$ ipython --no-banner

In [1]: import numpy as np

In [2]: from numpy import linalg as LA

In [3]: np.set_printoptions(precision=2, suppress=True, linewidth=160)

In [4]: def rnd(a):
   ...:     return np.round(a, 2) + 0
   ...: 

In [5]: K = np.loadtxt("out16.csv", delimiter=",")

In [6]: print(K)
[[-11.  -2.   4.  -6.   4.  11.   3.   1. -13.   9.  -5.  -7.  -8.   4.  11.]
 [-33.  -6.  12. -18.  12.  33.   9.   3. -39.  27. -15. -21. -24.  12.  33.]
 [-49.  -7.  19. -31.  20.  48.  21.   9. -56.  42. -29. -31. -35.  20.  51.]
 [-49.  -7.  19. -31.  20.  48.  21.   9. -56.  42. -29. -31. -35.  20.  51.]
 [-26.   1.  13. -27.  16.  23.  30.  16. -25.  27. -32. -16. -17.  16.  32.]
 [-29. -11.   7.  -3.   4.  32. -15. -11. -40.  18.   7. -19. -23.   4.  23.]
 [-10.   2.   6. -14.   8.   8.  18.  10.  -8.  12. -18.  -6.  -6.   8.  14.]
 [-33.  -6.  12. -18.  12.  33.   9.   3. -39.  27. -15. -21. -24.  12.  33.]
 [-23.  -8.   6.  -4.   4.  25.  -9.  -7. -31.  15.   3. -15. -18.   4.  19.]
 [-31.   2.  16. -34.  20.  27.  39.  21. -29.  33. -41. -19. -20.  20.  39.]]

In [7]: # rows 2 and 3 are equal

In [8]: print(rnd(LA.norm(K, 2) / LA.norm(K)))
0.96

In [9]: print(LA.cond(K) > 100)
True

In [10]: print(np.argsort(-LA.norm(K, axis=0).round(6), kind="stable")[:3])
[ 8 14  0]

In [11]: Uu, sigma, VT = LA.svd(K)

In [12]: evecs = VT[:(sigma > 1e-8).sum()]

In [13]: rng = np.random.default_rng(9288)

In [14]: vec = K[8] + 5 * K[0] + rng.integers(2) * np.eye(15)[9]

In [15]: print(vec)
[-78. -18.  26. -34.  24.  80.   6.  -2. -96.  60. -22. -50. -58.  24.  74.]

In [16]: print(rnd(LA.norm(vec - evecs.T @ evecs @ vec)))
0.0

In [17]: print(LA.matrix_rank(np.vstack([K, vec])))
2

In [18]: def softmax(z):
    ...:     e = np.exp(z - z.max(axis=-1, keepdims=True))
    ...:     return e / e.sum(axis=-1, keepdims=True)
    ...: 

In [19]: print(rnd(softmax(K[4] + 5)))
[0.   0.   0.   0.   0.   0.   0.12 0.   0.   0.01 0.   0.   0.   0.   0.88]

In [20]: print(rnd(softmax(K).sum(axis=1)))
[1. 1. 1. 1. 1. 1. 1. 1. 1. 1.]

In [21]: S = K @ K.T / np.sqrt(15)

In [22]: print(rnd(softmax(S + np.triu(np.full(S.shape, -np.inf), 1))))
[[1.  0.  0.  0.  0.  0.  0.  0.  0.  0. ]
 [0.  1.  0.  0.  0.  0.  0.  0.  0.  0. ]
 [0.  0.  1.  0.  0.  0.  0.  0.  0.  0. ]
 [0.  0.  0.5 0.5 0.  0.  0.  0.  0.  0. ]
 [0.  0.  0.5 0.5 0.  0.  0.  0.  0.  0. ]
 [0.  0.  0.5 0.5 0.  0.  0.  0.  0.  0. ]
 [0.  0.  0.5 0.5 0.  0.  0.  0.  0.  0. ]
 [0.  0.  0.5 0.5 0.  0.  0.  0.  0.  0. ]
 [0.  0.  0.5 0.5 0.  0.  0.  0.  0.  0. ]
 [0.  0.  0.5 0.5 0.  0.  0.  0.  0.  0. ]]

In [23]: print(softmax(S)[4] @ K)
[-49.  -7.  19. -31.  20.  48.  21.   9. -56.  42. -29. -31. -35.  20.  51.]

In [24]: Uu, sigma, VT = LA.svd(K, full_matrices=False)

In [25]: print(Uu.shape, sigma.shape, VT.shape)
(10, 10) (10,) (10, 15)

In [26]: print(rnd(np.cumsum(sigma ** 2) / np.sum(sigma ** 2)))
[0.93 1.   1.   1.   1.   1.   1.   1.   1.   1.  ]

In [27]: print(np.abs(Uu[:, 0]).round(6).argmax())
2

In [28]: print(rnd(sigma / sigma[0]))
[1.   0.28 0.   0.   0.   0.   0.   0.   0.   0.  ]

In [29]: print(rnd(VT @ VT.T))
[[1. 0. 0. 0. 0. 0. 0. 0. 0. 0.]
 [0. 1. 0. 0. 0. 0. 0. 0. 0. 0.]
 [0. 0. 1. 0. 0. 0. 0. 0. 0. 0.]
 [0. 0. 0. 1. 0. 0. 0. 0. 0. 0.]
 [0. 0. 0. 0. 1. 0. 0. 0. 0. 0.]
 [0. 0. 0. 0. 0. 1. 0. 0. 0. 0.]
 [0. 0. 0. 0. 0. 0. 1. 0. 0. 0.]
 [0. 0. 0. 0. 0. 0. 0. 1. 0. 0.]
 [0. 0. 0. 0. 0. 0. 0. 0. 1. 0.]
 [0. 0. 0. 0. 0. 0. 0. 0. 0. 1.]]

In [30]: M = np.load("sample8.npy")

In [31]: print(M)
[[ 2.3  0.  -1.   2.  -2.   2.   0.  -1.   0.  -1.   2.   0.   2.  -2.  -1. ]
 [ 0.   1.3  2.   0.   2.   1.  -1.  -2.  -2.  -2.   2.  -1.  -1.   2.   1. ]
 [ 0.  -1.  -1.7  1.  -1.   0.   0.   1.  -1.   0.  -2.  -1.   1.  -2.  -1. ]
 [-2.  -2.   1.   2.3  0.   2.   0.   1.   0.  -2.   1.  -1.   2.   2.   1. ]
 [-1.   0.  -1.   1.   0.3  1.  -2.  -1.  -1.   1.   0.   1.   1.  -1.   2. ]
 [-1.  -1.  -1.   1.  -1.  -0.7 -2.  -2.   1.   1.   1.   2.  -1.   1.   2. ]
 [ 0.   0.  -2.   2.   1.  -1.   0.3 -1.   1.   1.  -1.   1.   1.   0.   0. ]
 [ 2.   1.  -1.   0.  -2.   1.  -1.   1.3 -2.  -2.   0.  -2.  -1.   2.   1. ]
 [ 2.  -1.   2.  -2.  -2.   1.   0.   1.   1.3  1.   1.  -2.   0.   1.  -1. ]
 [ 1.   0.   2.   0.  -2.  -2.   2.   2.   1.   0.3  2.   2.   1.   2.  -1. ]
 [ 1.   1.   1.   2.  -2.  -1.  -1.   1.  -2.   2.  -0.7 -1.  -1.   2.   1. ]
 [ 1.  -2.   1.   2.   2.   0.  -1.  -2.  -1.  -2.   2.   0.3  0.   1.   1. ]
 [ 0.   2.  -2.   1.  -1.   0.   0.   2.   0.  -1.   2.   1.  -0.7  2.   1. ]
 [ 0.   2.   2.  -2.  -2.  -2.   2.  -1.  -2.   0.  -1.   1.   0.  -1.7  2. ]
 [ 2.   0.  -1.   2.  -2.   2.   0.  -1.   0.  -1.   2.   0.   2.  -2.  -0.7]]

In [32]: vec = np.array([-3, 1, 2, -1, 1, 3, -5, 1, 3, -2, 4, 1, 3, 3, 1])

In [33]: target = M @ vec

In [34]: print(rnd(target))
[  1.1  22.3 -21.4  30.7  10.3  12.9  -9.5   0.3   6.9   5.4 -10.8  13.3  13.9 -23.1   2.3]

In [35]: print(rnd(LA.solve(M, target)))
[-3.  1.  2. -1.  1.  3. -5.  1.  3. -2.  4.  1.  3.  3.  1.]

In [36]: print(rnd(LA.solve(M, M[:, 13])))
[0. 0. 0. 0. 0. 0. 0. 0. 0. 0. 0. 0. 0. 1. 0.]

In [37]: print(rnd(LA.solve(M, target + M[:, 3])))
[-3.  1.  2.  0.  1.  3. -5.  1.  3. -2.  4.  1.  3.  3.  1.]

In [38]: Uu, sigma, VT = LA.svd(M)

In [39]: print(np.argmax(sigma[:-1] / (sigma[1:] + 1e-6)) + 1)
14

In [40]: out = Uu[:, :14] @ np.diag(sigma[:14]) @ VT[:14]

In [41]: print(rnd(np.abs(M - out).max()))
0.01

In [42]: print(LA.matrix_rank(M, rtol=0.05))
14

In [43]: print(rnd(softmax(M[9] + 5)))
[0.05 0.02 0.13 0.02 0.   0.   0.13 0.13 0.05 0.02 0.13 0.13 0.05 0.13 0.01]

In [44]: S = M @ M.T / np.sqrt(15)

In [45]: print(rnd(softmax(S)[9] @ M))
[ 1.    0.    1.99  0.   -2.   -1.99  1.99  1.99  1.    0.3   1.99  1.99  0.99  1.99 -0.99]

In [46]: feats = np.load("x.npy")

In [47]: print(feats)
[[0 0 0 0 0 1 0 0]
 [0 0 1 0 1 0 0 0]
 [0 1 0 0 0 1 1 0]
 [0 0 0 0 0 1 0 0]
 [0 1 0 0 0 0 0 0]
 [1 0 1 1 0 0 0 0]
 [0 0 1 0 0 0 0 1]
 [0 0 0 0 0 0 1 0]]

In [48]: # rows and columns are dependent

In [49]: Uu, sigma, VT = LA.svd(feats)

In [50]: print(np.argmax(sigma[:-1] / (sigma[1:] + 1e-6)) + 1)
6

In [51]: print(rnd(sigma))
[2.1  2.1  1.26 1.26 1.   1.   0.   0.  ]

In [52]: out = Uu[:, :6] @ np.diag(sigma[:6]) @ VT[:6]

In [53]: print(rnd(np.abs(feats - out).max()))
0.0

In [54]: print(LA.matrix_rank(out))
6

In [55]: print(LA.matrix_rank(feats, rtol=0.05))
6

In [56]: print(rnd(np.abs(LA.eigvals(feats)).max()))
2.1

In [57]: print(LA.matrix_power(feats, 4))
[[ 3  0  5  3  1  0  0  1]
 [ 0  6  0  0  0  6  5  0]
 [ 5  0 13  5  4  0  0  4]
 [ 3  0  5  3  1  0  0  1]
 [ 1  0  4  1  2  0  0  1]
 [ 0  6  0  0  0 11  6  0]
 [ 0  5  0  0  0  6  6  0]
 [ 1  0  4  1  1  0  0  2]]

In [58]: print(np.allclose(feats, feats.T))
True

In [59]: evals, evecs = LA.eigh(feats)

In [60]: vec = np.array([2, 1, 5, 5, 5, 4, 4, 3])

In [61]: print(rnd(vec @ feats @ vec / (vec @ vec)), rnd(evals[0]), rnd(evals[-1]))
1.49 -2.1 2.1

In [62]: print(rnd(LA.eigvalsh(feats[1:, 1:])))
[-2. -1. -1.  0.  1.  1.  2.]

In [63]: rk = LA.matrix_rank(feats)

In [64]: print(rk)
6

In [65]: ns = LA.svd(feats)[2][rk:].T

In [66]: print([int(LA.matrix_rank(np.delete(feats, i, axis=0))) for i in range(8)])
[6, 5, 6, 6, 6, 5, 5, 6]

In [67]: print(rnd(feats @ ns))
[[0. 0.]
 [0. 0.]
 [0. 0.]
 [0. 0.]
 [0. 0.]
 [0. 0.]
 [0. 0.]
 [0. 0.]]

In [68]: print(ns.shape)
(8, 2)

In [69]: print([int(LA.matrix_rank(feats[:, :j + 1])) for j in range(8)])
[1, 2, 3, 3, 4, 5, 6, 6]

In [70]: W0 = np.loadtxt("data.csv", delimiter=",")

In [71]: print(W0)
[[ 1. -1. -1.  1.  1. -1. -1.  1.]
 [ 1. -1.  1. -1. -1.  1. -1.  1.]
 [ 1. -1. -1.  1. -1.  1.  1. -1.]
 [ 1.  1. -1. -1.  1.  1. -1. -1.]
 [ 1.  1.  1.  1.  1.  1.  1.  1.]
 [ 1.  1.  1.  1. -1. -1. -1. -1.]
 [ 1.  1. -1. -1. -1. -1.  1.  1.]
 [ 1. -1.  1. -1.  1. -1.  1. -1.]]

In [72]: z = rng.permutation(8)

In [73]: print(z)
[6 3 1 0 7 4 2 5]

In [74]: out = W0[z][:, z]

In [75]: print(np.diag(out))
[ 1. -1. -1.  1. -1.  1. -1. -1.]

In [76]: print(np.trace(out))
-2.0

In [77]: print(rnd(np.sort(np.abs(LA.eigvals(out)))))
[2.83 2.83 2.83 2.83 2.83 2.83 2.83 2.83]

In [78]: th = np.radians(30)

In [79]: R = np.eye(8)

In [80]: R[1, 1] = R[0, 0] = np.cos(th)

In [81]: R[1, 0], R[0, 1] = -np.sin(th), np.sin(th)

In [82]: print(rnd(R))
[[ 0.87  0.5   0.    0.    0.    0.    0.    0.  ]
 [-0.5   0.87  0.    0.    0.    0.    0.    0.  ]
 [ 0.    0.    1.    0.    0.    0.    0.    0.  ]
 [ 0.    0.    0.    1.    0.    0.    0.    0.  ]
 [ 0.    0.    0.    0.    1.    0.    0.    0.  ]
 [ 0.    0.    0.    0.    0.    1.    0.    0.  ]
 [ 0.    0.    0.    0.    0.    0.    1.    0.  ]
 [ 0.    0.    0.    0.    0.    0.    0.    1.  ]]

In [83]: out = feats @ R.T

In [84]: print(rnd(np.abs(out - feats).max(axis=0)))
[0.5 0.5 0.  0.  0.  0.  0.  0. ]

In [85]: print(np.allclose(feats @ feats.T, out @ out.T))
True

In [86]: W = np.array([[2, 2, 3, 2, 2],
    ...:     [3, 2, 3, 0, 3],
    ...:     [3, 0, 0, 3, 0],
    ...:     [0, 1, 2, 1, 0],
    ...:     [0, 0, 0, 2, 1],
    ...:     [1, 2, 1, 3, 0],
    ...:     [3, 3, 2, 1, 3],
    ...:     [3, 1, 1, 1, 1]])

In [87]: c = np.array([1, 0, -2, 4, 0])

In [88]: hid = np.maximum(R @ W + c, 0)

In [89]: print(rnd(hid))
[[4.23 2.73 2.1  5.73 3.23]
 [2.6  0.73 0.   3.   1.6 ]
 [4.   0.   0.   7.   0.  ]
 [1.   1.   0.   5.   0.  ]
 [1.   0.   0.   6.   1.  ]
 [2.   2.   0.   7.   0.  ]
 [4.   3.   0.   5.   3.  ]
 [4.   1.   0.   5.   1.  ]]

In [90]: print(rnd((hid > 0).mean(axis=0)))
[1.   0.75 0.12 1.   0.62]

In [91]: print(LA.matrix_rank(hid))
5

In [92]: print((hid > 0).astype(int))
[[1 1 1 1 1]
 [1 1 0 1 1]
 [1 0 0 1 0]
 [1 1 0 1 0]
 [1 0 0 1 1]
 [1 1 0 1 0]
 [1 1 0 1 1]
 [1 1 0 1 1]]

In [93]: W2 = np.array([[1, 2], [-3, 2], [2, -1], [-2, 4], [-1, 4]])

In [94]: print(rnd(hid @ W2))
[[-14.46  47.69]
 [ -7.2   25.05]
 [-10.    36.  ]
 [-12.    24.  ]
 [-12.    30.  ]
 [-18.    36.  ]
 [-18.    46.  ]
 [-10.    34.  ]]

In [95]: print((hid @ W2).round(6).argmax(axis=1))
[1 1 1 1 1 1 1 1]

In [96]: print(np.trace(W0))
-2.0

In [97]: print((W0 + W0.T) / 2)
[[ 1.  0.  0.  1.  1.  0.  0.  1.]
 [ 0. -1.  0.  0.  0.  1.  0.  0.]
 [ 0.  0. -1.  0.  0.  1.  0.  0.]
 [ 1.  0.  0. -1.  1.  1. -1. -1.]
 [ 1.  0.  0.  1.  1.  0.  0.  1.]
 [ 0.  1.  1.  1.  0. -1. -1. -1.]
 [ 0.  0.  0. -1.  0. -1.  1.  1.]
 [ 1.  0.  0. -1.  1. -1.  1. -1.]]

In [98]: print(rnd(LA.det(W0)))
4096.0

In [99]: print(rnd(np.abs(LA.eigvals(W0)).max()))
2.83

In [100]: W = np.array([[1, 0],
     ...:     [3, 1],
     ...:     [-1, 2],
     ...:     [-2, 0],
     ...:     [3, -1],
     ...:     [-1, -3],
     ...:     [-3, -2],
     ...:     [0, -3]])

In [101]: c = np.array([2, 1])

In [102]: hid = np.maximum(W0 @ W + c, 0)

In [103]: print(hid)
[[ 6.  0.]
 [ 0.  0.]
 [ 0.  0.]
 [14.  1.]
 [ 2.  0.]
 [ 4. 13.]
 [ 4.  0.]
 [ 2.  5.]]

In [104]: W2 = np.array([[1, 2, 2], [3, -2, -1]])

In [105]: print(W @ W2)
[[  1   2   2]
 [  6   4   5]
 [  5  -6  -4]
 [ -2  -4  -4]
 [  0   8   7]
 [-10   4   1]
 [ -9  -2  -4]
 [ -9   6   3]]

In [106]: F = np.loadtxt("w.csv", delimiter=",")

In [107]: print(rnd(F))
[[0.16 0.16 0.11 0.11 0.16 0.05 0.05 0.11 0.11]
 [0.12 0.25 0.12 0.06 0.19 0.06 0.06 0.06 0.06]
 [0.11 0.11 0.22 0.06 0.06 0.11 0.11 0.06 0.17]
 [0.14 0.21 0.   0.21 0.07 0.   0.14 0.   0.21]
 [0.12 0.18 0.06 0.06 0.18 0.12 0.06 0.12 0.12]
 [0.18 0.12 0.12 0.12 0.06 0.12 0.   0.12 0.18]
 [0.1  0.05 0.15 0.05 0.15 0.15 0.2  0.1  0.05]
 [0.09 0.13 0.13 0.13 0.09 0.13 0.13 0.04 0.13]
 [0.17 0.   0.   0.08 0.25 0.   0.08 0.08 0.33]]

In [108]: z = rng.permutation(9)

In [109]: print(z)
[5 4 7 3 1 6 2 0 8]

In [110]: out = F[z][:, z]

In [111]: print(rnd(np.trace(out)))
1.72

In [112]: print(rnd(LA.det(out)), rnd(LA.det(F[z])))
0.0 0.0

In [113]: print(np.allclose(out, F))
False

In [114]: print(np.allclose(F, F.T))
False

In [115]: print(rnd(LA.matrix_power(F, 2)))
[[0.13 0.15 0.1  0.1  0.14 0.08 0.09 0.08 0.15]
 [0.13 0.16 0.11 0.08 0.15 0.08 0.08 0.08 0.13]
 [0.13 0.12 0.12 0.09 0.13 0.08 0.09 0.08 0.16]
 [0.14 0.14 0.07 0.1  0.17 0.05 0.1  0.07 0.16]
 [0.13 0.15 0.1  0.09 0.15 0.08 0.08 0.08 0.14]
 [0.14 0.14 0.09 0.11 0.14 0.07 0.08 0.07 0.17]
 [0.13 0.12 0.12 0.09 0.12 0.1  0.1  0.09 0.13]
 [0.13 0.13 0.1  0.1  0.13 0.08 0.09 0.08 0.16]
 [0.14 0.1  0.06 0.09 0.18 0.06 0.09 0.09 0.19]]

In [116]: print(rnd(np.sort(np.abs(LA.eigvals(F)))))
[0.04 0.04 0.04 0.15 0.17 0.17 0.22 0.22 1.  ]

In [117]: print(rnd(LA.det(F)))
0.0

In [118]: print(rnd((F - F.T) / 2))
[[ 0.    0.02  0.   -0.02  0.02 -0.06 -0.02  0.01 -0.03]
 [-0.02  0.    0.01 -0.08  0.01 -0.03  0.01 -0.03  0.03]
 [ 0.   -0.01  0.    0.03  0.    0.   -0.02 -0.04  0.08]
 [ 0.02  0.08 -0.03  0.    0.01 -0.06  0.05 -0.07  0.07]
 [-0.02 -0.01  0.   -0.01  0.    0.03 -0.05  0.02 -0.07]
 [ 0.06  0.03  0.    0.06 -0.03  0.   -0.08 -0.01  0.09]
 [ 0.02 -0.01  0.02 -0.05  0.05  0.08  0.   -0.02 -0.02]
 [-0.01  0.03  0.04  0.07 -0.02  0.01  0.02  0.    0.02]
 [ 0.03 -0.03 -0.08 -0.07  0.07 -0.09  0.02 -0.02  0.  ]]

In [119]: print(rnd(np.trace(F)))
1.72

In [120]: print(rnd(F @ F))
[[0.13 0.15 0.1  0.1  0.14 0.08 0.09 0.08 0.15]
 [0.13 0.16 0.11 0.08 0.15 0.08 0.08 0.08 0.13]
 [0.13 0.12 0.12 0.09 0.13 0.08 0.09 0.08 0.16]
 [0.14 0.14 0.07 0.1  0.17 0.05 0.1  0.07 0.16]
 [0.13 0.15 0.1  0.09 0.15 0.08 0.08 0.08 0.14]
 [0.14 0.14 0.09 0.11 0.14 0.07 0.08 0.07 0.17]
 [0.13 0.12 0.12 0.09 0.12 0.1  0.1  0.09 0.13]
 [0.13 0.13 0.1  0.1  0.13 0.08 0.09 0.08 0.16]
 [0.14 0.1  0.06 0.09 0.18 0.06 0.09 0.09 0.19]]

In [121]: print(rnd((F + F.T) / 2))
[[0.16 0.14 0.11 0.12 0.14 0.11 0.08 0.1  0.14]
 [0.14 0.25 0.12 0.14 0.18 0.09 0.06 0.1  0.03]
 [0.11 0.12 0.22 0.03 0.06 0.11 0.13 0.09 0.08]
 [0.12 0.14 0.03 0.21 0.07 0.06 0.1  0.07 0.15]
 [0.14 0.18 0.06 0.07 0.18 0.09 0.1  0.1  0.18]
 [0.11 0.09 0.11 0.06 0.09 0.12 0.08 0.12 0.09]
 [0.08 0.06 0.13 0.1  0.1  0.08 0.2  0.12 0.07]
 [0.1  0.1  0.09 0.07 0.1  0.12 0.12 0.04 0.11]
 [0.14 0.03 0.08 0.15 0.18 0.09 0.07 0.11 0.33]]
